$ python3 -q
>>> import numpy as np
>>> np.set_printoptions(precision=2, suppress=True, linewidth=100, legacy="1.25")
>>> def rnd(a):
...     return np.round(a, 2) + 0
... 
>>> feats = np.load("mat.npy")
>>> feats
array([[ 1.,  0.,  0.,  0.,  0.,  0.,  0.,  0.,  0.,  0.,  0.,  0.,  0.],
       [ 0.,  0.,  0., -1.,  0.,  0.,  0.,  0.,  0.,  0.,  0.,  0.,  0.],
       [ 0.,  0.,  1.,  0.,  0.,  0.,  0.,  0.,  0.,  0.,  0.,  0.,  0.],
       [ 0.,  1.,  0.,  0.,  0.,  0.,  0.,  0.,  0.,  0.,  0.,  0.,  0.],
       [ 0.,  0.,  0.,  0.,  1.,  0.,  0.,  0.,  0.,  0.,  0.,  0.,  0.],
       [ 0.,  0.,  0.,  0.,  0.,  1.,  0.,  0.,  0.,  0.,  0.,  0.,  0.],
       [ 0.,  0.,  0.,  0.,  0.,  0.,  1.,  0.,  0.,  0.,  0.,  0.,  0.],
       [ 0.,  0.,  0.,  0.,  0.,  0.,  0.,  1.,  0.,  0.,  0.,  0.,  0.],
       [ 0.,  0.,  0.,  0.,  0.,  0.,  0.,  0.,  1.,  0.,  0.,  0.,  0.],
       [ 0.,  0.,  0.,  0.,  0.,  0.,  0.,  0.,  0.,  1.,  0.,  0.,  0.],
       [ 0.,  0.,  0.,  0.,  0.,  0.,  0.,  0.,  0.,  0.,  1.,  0.,  0.],
       [ 0.,  0.,  0.,  0.,  0.,  0.,  0.,  0.,  0.,  0.,  0.,  1.,  0.],
       [ 0.,  0.,  0.,  0.,  0.,  0.,  0.,  0.,  0.,  0.,  0.,  0.,  1.]])
>>> rnd(np.linalg.norm(feats, axis=0))
array([1., 1., 1., 1., 1., 1., 1., 1., 1., 1., 1., 1., 1.])
>>> print(feats[:, 1] @ feats[:, 6])
0.0
>>> u, r1 = feats[12], feats[9]
>>> u @ u
1.0
>>> pr = (u @ r1) / (u @ u) * u
>>> np.linalg.matrix_rank(np.outer(u, r1))
1
>>> rnd(np.linalg.norm(u + r1) ** 2 + np.linalg.norm(u - r1) ** 2)
4.0
>>> arr = np.load("sample19.npy")
>>> arr
array([[ -6.23,  21.21,  16.46,  16.69,  -9.14,  -0.9 , -15.89],
       [ -8.81,  20.04,  16.02,  17.59, -10.04,  -0.01, -14.32],
       [ 24.8 ,  -7.37, -28.61,  -9.57,  22.56,  27.52,  18.76],
       [ -8.49,  20.43,  14.76,  14.33,  -9.61,  -0.13, -14.65],
       [ -6.4 ,  21.67,  17.24,  15.16,  -9.31,  -0.45, -13.61],
       [ 22.58,  -6.68, -28.08,  -8.  ,  21.6 ,  26.89,  17.6 ],
       [ -9.17,  20.69,  16.44,  15.22, -10.04,  -0.29, -13.93],
       [ 22.64,  -5.6 , -27.72,  -9.81,  22.37,  27.09,  17.3 ],
       [ -8.68,  20.57,  17.52,  15.43,  -7.8 ,   0.38, -13.5 ],
       [ 22.75,  -7.66, -27.95,  -6.76,  23.35,  26.58,  18.05],
       [ -7.56,  18.73,  16.9 ,  14.93, -10.39,  -1.02, -13.47],
       [ -7.94,  18.95,  15.57,  16.28, -12.18,   0.02, -15.03],
       [ -7.95,  19.91,  16.56,  14.76,  -9.77,   0.66, -13.98],
       [ -8.13,  20.7 ,  16.82,  16.85,  -8.46,  -1.25, -13.46],
       [ -8.53,  19.  ,  14.9 ,  14.76,  -9.9 ,  -0.42, -12.74],
       [ 22.3 ,  -5.93, -28.51,  -7.34,  21.47,  26.14,  18.16],
       [ -7.64,  20.17,  17.1 ,  15.36, -10.14,  -0.94, -13.59],
       [ 22.86,  -4.95, -28.53,  -7.91,  22.76,  24.17,  17.52],
       [ -9.81,  19.05,  17.01,  16.71,  -9.61,  -0.29, -14.16],
       [ 24.23,  -7.1 , -29.08,  -7.87,  21.18,  25.93,  19.01],
       [ -6.52,  20.61,  16.68,  16.3 , -10.08,  -0.6 , -13.43],
       [ 20.69,  -5.36, -28.12,  -8.54,  22.57,  26.27,  18.1 ],
       [ 22.96,  -4.37, -27.46,  -7.88,  21.48,  27.7 ,  18.14],
       [ 23.71,  -5.63, -28.9 ,  -8.54,  21.05,  25.86,  18.03],
       [ 20.06,  -5.13, -27.56,  -7.99,  22.41,  25.  ,  18.62],
       [ 20.93,  -5.76, -27.59,  -8.21,  21.58,  25.23,  17.51],
       [ -7.55,  20.69,  14.92,  14.43, -11.35,   0.25, -14.06],
       [ 21.57,  -6.11, -30.53,  -8.31,  21.77,  24.56,  18.09],
       [ 22.14,  -5.77, -29.07,  -7.9 ,  22.76,  25.82,  17.74],
       [ -8.4 ,  19.65,  14.15,  16.77,  -7.97,   0.68, -12.72],
       [ 21.07,  -6.3 , -28.86,  -7.56,  24.06,  25.77,  17.26],
       [ 22.97,  -6.47, -29.01,  -7.88,  22.1 ,  26.08,  15.73],
       [ -7.44,  18.55,  17.1 ,  16.43, -10.62,  -1.46, -14.14],
       [ 21.74,  -5.65, -29.15,  -7.74,  22.02,  25.42,  17.33],
       [ 21.81,  -6.58, -27.46,  -7.01,  20.46,  27.13,  18.88],
       [ -8.18,  19.57,  14.28,  16.29, -10.63,  -0.38, -12.87],
       [ -7.55,  20.37,  16.89,  16.7 , -12.44,   1.39, -15.04],
       [ -7.71,  20.92,  16.93,  17.11, -10.64,  -0.45, -13.7 ],
       [ -7.18,  18.55,  16.56,  16.4 , -11.04,  -0.33, -13.98],
       [ 22.03,  -6.25, -28.44,  -9.46,  21.7 ,  25.72,  17.81],
       [ -9.28,  21.04,  15.56,  16.53, -10.06,   1.07, -13.33],
       [ -8.07,  21.05,  16.49,  15.54,  -8.64,  -2.21, -13.49],
       [ 21.59,  -6.65, -27.17,  -7.08,  21.11,  27.3 ,  17.29],
       [ 23.14,  -6.66, -29.11,  -7.61,  22.66,  25.58,  17.2 ],
       [ -9.09,  18.93,  16.37,  14.54,  -7.97,  -0.85, -14.88],
       [ 21.62,  -4.25, -28.44, -10.69,  19.95,  25.6 ,  17.77],
       [ -7.5 ,  20.34,  12.7 ,  14.08, -10.24,   0.38, -15.65],
       [ -9.21,  19.22,  17.27,  16.06,  -9.36,  -0.71, -12.26]])
>>> A2 = arr / np.linalg.norm(arr, axis=1, keepdims=True)
>>> gram = A2 @ A2.T
>>> print((gram - 2 * np.eye(48)).round(6).argmax(axis=1))
[20 35  5  6 20 42 14 39 13 43 16 36  6 41  6  5 10 28  1 23 37 25 15 19 21 28  3 33 33 40 28 43 38
 28 42 14 11 20 32 25 14 13  5 28 18 39  3 18]
>>> rnd(np.linalg.norm(A2, axis=1))
array([1., 1., 1., 1., 1., 1., 1., 1., 1., 1., 1., 1., 1., 1., 1., 1., 1., 1., 1., 1., 1., 1., 1.,
       1., 1., 1., 1., 1., 1., 1., 1., 1., 1., 1., 1., 1., 1., 1., 1., 1., 1., 1., 1., 1., 1., 1.,
       1., 1.])
>>> x0 = np.array([-8, 5, -4, -1, 9, 5, -1, -5, -1, 1, 4, 3, -3])
>>> rnd(np.linalg.det(feats))
1.0
>>> rnd(np.linalg.norm(x0)), rnd(np.linalg.norm(feats @ x0))
(16.55, 16.55)
>>> rnd(np.sort(np.abs(np.degrees(np.angle(np.linalg.eigvals(feats))))))
array([ 0.,  0.,  0.,  0.,  0.,  0.,  0.,  0.,  0.,  0.,  0., 90., 90.])
>>> Q, evecs = np.linalg.qr(arr[:, :4])[0], np.linalg.qr(arr[:, 4:])[0]
>>> sv = np.linalg.svd(Q.T @ evecs, compute_uv=False)
>>> (sv > 0.9).sum()
2
>>> rnd(np.linalg.norm(Q @ Q.T - evecs @ evecs.T, 2))
1.0
>>> F = np.load("layer5.npy")
>>> F
array([[-1.6 , -0.6 ,  1.  , -1.5 ,  0.6 , -0.8 ,  0.  , -1.6 ,  0.6 ,  0.7 ,  0.3 , -0.5 ,  1.7 ,
         0.6 ,  0.  ],
       [ 0.9 , -0.4 , -0.5 , -0.5 , -0.7 ,  0.9 , -0.2 ,  0.1 , -0.6 , -0.2 , -1.1 ,  1.2 , -0.6 ,
         0.9 ,  1.1 ],
       [ 0.06, -1.34, -1.19,  0.16,  0.12,  0.77,  0.67,  0.71, -1.46,  2.01,  1.8 ,  0.55, -0.36,
        -0.72,  0.71],
       [-1.6 ,  0.5 , -0.8 ,  0.2 , -1.2 , -0.9 , -0.2 ,  0.8 , -2.6 ,  0.  ,  0.5 , -0.7 ,  0.8 ,
        -0.7 , -0.4 ],
       [-1.1 ,  1.7 ,  0.7 , -0.2 , -0.1 , -0.4 , -1.4 ,  1.6 , -0.5 , -0.2 ,  0.5 ,  0.6 , -0.8 ,
         0.  ,  1.2 ],
       [ 0.1 , -1.3 , -1.1 ,  0.1 ,  0.2 ,  0.8 ,  0.7 ,  0.7 , -1.5 ,  1.9 ,  1.8 ,  0.5 , -0.4 ,
        -0.7 ,  0.7 ],
       [-1.1 , -1.6 , -0.1 , -1.1 , -1.1 ,  0.  , -1.4 ,  0.8 , -0.7 ,  0.2 ,  0.6 , -0.7 , -1.4 ,
        -0.9 ,  0.5 ],
       [ 0.4 , -0.7 , -1.4 , -0.2 ,  1.6 ,  0.  , -0.1 ,  1.5 ,  0.4 , -1.5 ,  0.7 ,  0.7 ,  0.1 ,
         1.6 ,  2.7 ]])
>>> u = np.array([0, -2, 2, 0, 2, 2, -2, -1, -1, 1, 0, 1, 0])
>>> A2 = feats + np.outer(u, np.eye(13)[0])
>>> np.linalg.matrix_rank(np.linalg.inv(A2) - np.linalg.inv(feats), tol=1e-8)
1
